% python3 -q
>>> import numpy as np
>>> np.set_printoptions(precision=1, suppress=True, linewidth=200, floatmode="fixed")
>>> def tidy(a):
...     return np.round(a, 1) + 0
... 
>>> E = np.loadtxt("x.csv", delimiter=",")
>>> print(E)
[[-1.0  1.0  1.0]
 [ 1.0 -1.0  1.0]
 [ 1.0  1.0 -1.0]]
>>> x = np.array([1, -4, 2])
>>> y = E @ x
>>> coef, lr = np.zeros(3), 1 / np.linalg.norm(E, 2) ** 2
>>> for i in range(5):
...     coef -= lr * E.T @ (E @ coef - y)
...     if i % 1 == 0: print(i, round(np.linalg.norm(E @ coef - y), 1))
... 
0 0.4
1 0.3
2 0.2
3 0.2
4 0.1
>>> print(tidy(coef))
[ 1.1 -3.9  2.1]
>>> print(np.einsum("ii->", E))
-3.0
>>> print(np.kron(np.eye(2, dtype=int), E))
[[-1.0  1.0  1.0 -0.0  0.0  0.0]
 [ 1.0 -1.0  1.0  0.0 -0.0  0.0]
 [ 1.0  1.0 -1.0  0.0  0.0 -0.0]
 [-0.0  0.0  0.0 -1.0  1.0  1.0]
 [ 0.0 -0.0  0.0  1.0 -1.0  1.0]
 [ 0.0  0.0 -0.0  1.0  1.0 -1.0]]
>>> print(tidy(np.linalg.eigvals(E)))
[ 1.0 -2.0 -2.0]
>>> x = np.array([0, 0, 1])
>>> h = np.maximum(E @ x, 0)
>>> print(np.maximum(E @ (3 * x), 0))
[3.0 3.0 0.0]
>>> print(np.maximum(E @ x, 0) - np.maximum(-E @ x, 0))
[ 1.0  1.0 -1.0]
>>> print(h)
[1.0 1.0 0.0]
>>> print(tidy(np.linalg.eigvalsh(E).min()))
-2.0
>>> print([round(float(np.linalg.det(E[:i, :i])), 2) + 0 for i in range(1, 4)])
[-1.0, 0.0, 4.0]
>>> print(np.all(np.linalg.eigvalsh(E) > 0))
False
>>> mat = np.load("block2.npy")
>>> print(mat)
[[ -7.4 -15.8   9.3   2.9]
 [  8.3 -10.1 -15.1  -0.1]
 [ -0.1  -2.2 -18.3   7.8]
 [ -8.8   4.9 -17.0   2.9]
 [ -8.9   9.2 -11.3  10.3]
 [ -7.5 -15.6  -7.7  -6.3]
 [ 14.9   7.9   8.8   6.1]
 [ 13.0   5.7  -1.8 -14.0]
 [-13.7 -14.4   1.1  -1.8]
 [ -2.5   1.1 -18.7   6.5]
 [  4.0 -11.4 -15.8  -2.3]
 [ -9.2  15.3   9.0   1.1]
 [ -5.3  14.8   9.8   7.6]
 [ 13.4   6.1   2.5 -13.3]
 [ -4.5   1.2  17.1   9.3]
 [ -1.2   1.6 -19.9  -0.7]
 [  9.5 -14.2 -10.4   0.3]
 [  6.9  -0.2 -17.8   5.9]
 [  4.9  -0.4   6.8  18.2]
 [ -4.9  -3.7 -17.5  -7.5]
 [ 11.2 -11.5  -2.1  11.8]
 [ -6.4  -2.6  -8.2  16.9]]
>>> f, v = mat[15], mat[0]
>>> print(f @ v)
-203.5
>>> print(tidy(f @ f))
400.5
>>> pr = (f @ v) / (f @ f) * f
>>> print(tidy((v - pr) @ f))
0.0
>>> print(tidy(np.linalg.norm(f + v) ** 2 + np.linalg.norm(f - v) ** 2))
1599.6
>>> m1 = np.diag(np.array([2, -5, 5])) + -3 * np.eye(3, k=1) + -3 * np.eye(3, k=-1)
>>> print(m1)
[[ 2.0 -3.0  0.0]
 [-3.0 -5.0 -3.0]
 [ 0.0 -3.0  5.0]]
>>> f, v = m1[2], m1[1]
>>> print(f @ v)
0.0
>>> pr = (f @ v) / (f @ f) * f
>>> print(np.linalg.matrix_rank(np.outer(f, v)))
1
>>> print(tidy(np.linalg.norm(f + v) ** 2 + np.linalg.norm(f - v) ** 2))
154.0
>>> print(v - pr)
[-3.0 -5.0 -3.0]
>>> print((v - pr) @ f)
0.0
>>> other = np.linalg.inv(m1)
>>> print(tidy(np.linalg.det(m1) * other))
[[-34.0  15.0   9.0]
 [ 15.0  10.0   6.0]
 [  9.0   6.0 -19.0]]
>>> print(tidy(np.linalg.cond(m1)))
2.5
>>> print((np.abs(other) > 1e-9).astype(int))
[[1 1 1]
 [1 1 1]
 [1 1 1]]
>>> print(tidy(np.linalg.inv(other)))
[[ 2.0 -3.0  0.0]
 [-3.0 -5.0 -3.0]
 [ 0.0 -3.0  5.0]]
>>> print(tidy(np.linalg.det(m1) * np.linalg.det(other)))
1.0
